$ python3 -q
>>> import numpy as np
>>> np.set_printoptions(precision=2, suppress=True, linewidth=100, legacy="1.25")
>>> def rd(a):
...     return np.round(a, 2) + 0
... 
>>> M = np.load("layer17.npy")
>>> print(M)
[[-2.5 -0.7  1.3 -0.5]
 [-0.1 -0.2 -1.2  0.6]]
>>> x0 = np.array([4, 5, 4, 1])
>>> h1 = np.maximum(M @ x0, 0)
>>> print(rd(np.maximum(M @ x0, 0) - np.maximum(-M @ x0, 0)))
[-8.8 -5.6]
>>> print(rd(np.tanh(M @ x0)))
[-1. -1.]
>>> print(M * (h1 > 1e-9)[:, None])
[[-0. -0.  0. -0.]
 [-0. -0. -0.  0.]]
>>> print(h1)
[0. 0.]
>>> print(np.maximum(M @ (3 * x0), 0))
[0. 0.]
>>> print(M.T @ h1)
[0. 0. 0. 0.]
>>> M2 = np.array([[1, -2], [-2, 1]])
>>> C = np.kron(M2, M)
>>> print(C.shape)
(4, 8)
>>> print(C)
[[-2.5 -0.7  1.3 -0.5  5.   1.4 -2.6  1. ]
 [-0.1 -0.2 -1.2  0.6  0.2  0.4  2.4 -1.2]
 [ 5.   1.4 -2.6  1.  -2.5 -0.7  1.3 -0.5]
 [ 0.2  0.4  2.4 -1.2 -0.1 -0.2 -1.2  0.6]]
>>> print(np.linalg.matrix_rank(C))
4
>>> x0 = np.array([5, 1, -3, 1, -5, 0, 4, 4])
>>> h1 = np.maximum(C @ x0, 0)
>>> print(h1)
[ 0.   7.3 50.9  0. ]
>>> print(rd(C.T @ h1))
[ 253.77   69.8  -141.1    55.28 -125.79  -32.71   83.69  -34.21]
>>> print(rd(np.maximum(C @ (3 * x0), 0)))
[  0.   21.9 152.7   0. ]
>>> print(C * (h1 > 1e-9)[:, None])
[[-0.  -0.   0.  -0.   0.   0.  -0.   0. ]
 [-0.1 -0.2 -1.2  0.6  0.2  0.4  2.4 -1.2]
 [ 5.   1.4 -2.6  1.  -2.5 -0.7  1.3 -0.5]
 [ 0.   0.   0.  -0.  -0.  -0.  -0.   0. ]]
>>> print(np.maximum(C @ x0, 0) - np.maximum(-C @ x0, 0))
[-49.    7.3  50.9  -8.9]
>>> mat = np.load("mat.npy")
>>> print(mat)
[[ 0  0  0 -3]
 [ 0  3  0  0]
 [-3  0  0  0]
 [ 0  0 -1  0]]
>>> Uu, sv, vt = np.linalg.svd(M, full_matrices=False)
>>> print(rd(Uu.T @ Uu))
[[1. 0.]
 [0. 1.]]
>>> print(rd(sv))
[3.   1.24]
>>> print(Uu.shape, sv.shape, vt.shape)
(2, 2) (2,) (2, 4)
>>> print(rd(np.cumsum(sv ** 2) / np.sum(sv ** 2)))
[0.85 1.  ]
>>> print((sv > 1e-8).sum())
2
>>> M2 = np.linalg.inv(mat)
>>> print(rd(np.linalg.det(mat) * M2))
[[ 0.  0.  9.  0.]
 [ 0. -9.  0.  0.]
 [ 0.  0.  0. 27.]
 [ 9.  0.  0.  0.]]
>>> print(rd(np.linalg.slogdet(mat)[0]))
-1.0
>>> print(mat @ mat)
[[0 0 3 0]
 [0 9 0 0]
 [0 0 0 9]
 [3 0 0 0]]
>>> print(np.allclose(mat, mat.T))
False
>>> print(np.trace(mat))
3
>>> print(mat @ mat.T)
[[9 0 0 0]
 [0 9 0 0]
 [0 0 9 0]
 [0 0 0 1]]
>>> print(rd(np.linalg.svd(mat, compute_uv=False)))
[3. 3. 3. 1.]
>>> A = np.array([[0, 0, 0, 0], [0, 0, 0, 0], [0, 0, 0, 1], [0, 0, 1, 0]])
>>> # 3 groups of indices that never mix
>>> print(np.allclose(A[:-1].T @ np.linalg.lstsq(A[:-1].T, A[-1])[0], A[-1]))
False
>>> print(np.unique(A.round(6), axis=0).shape)
(3, 4)
>>> print(np.linalg.lstsq(A[:-1].T, A[-1])[2])
1
>>> print(rd(A @ np.linalg.pinv(A) @ A))
[[0. 0. 0. 0.]
 [0. 0. 0. 0.]
 [0. 0. 0. 1.]
 [0. 0. 1. 0.]]
>>> print(A @ A)
[[0 0 0 0]
 [0 0 0 0]
 [0 0 1 0]
 [0 0 0 1]]
>>> print(A.sum(axis=0))
[0 0 1 1]
>>> low = np.diag(A.sum(axis=1)) - A
>>> print((np.linalg.eigvalsh(low) < 1e-8).sum())
3
>>> print(np.linalg.matrix_rank(low))
1
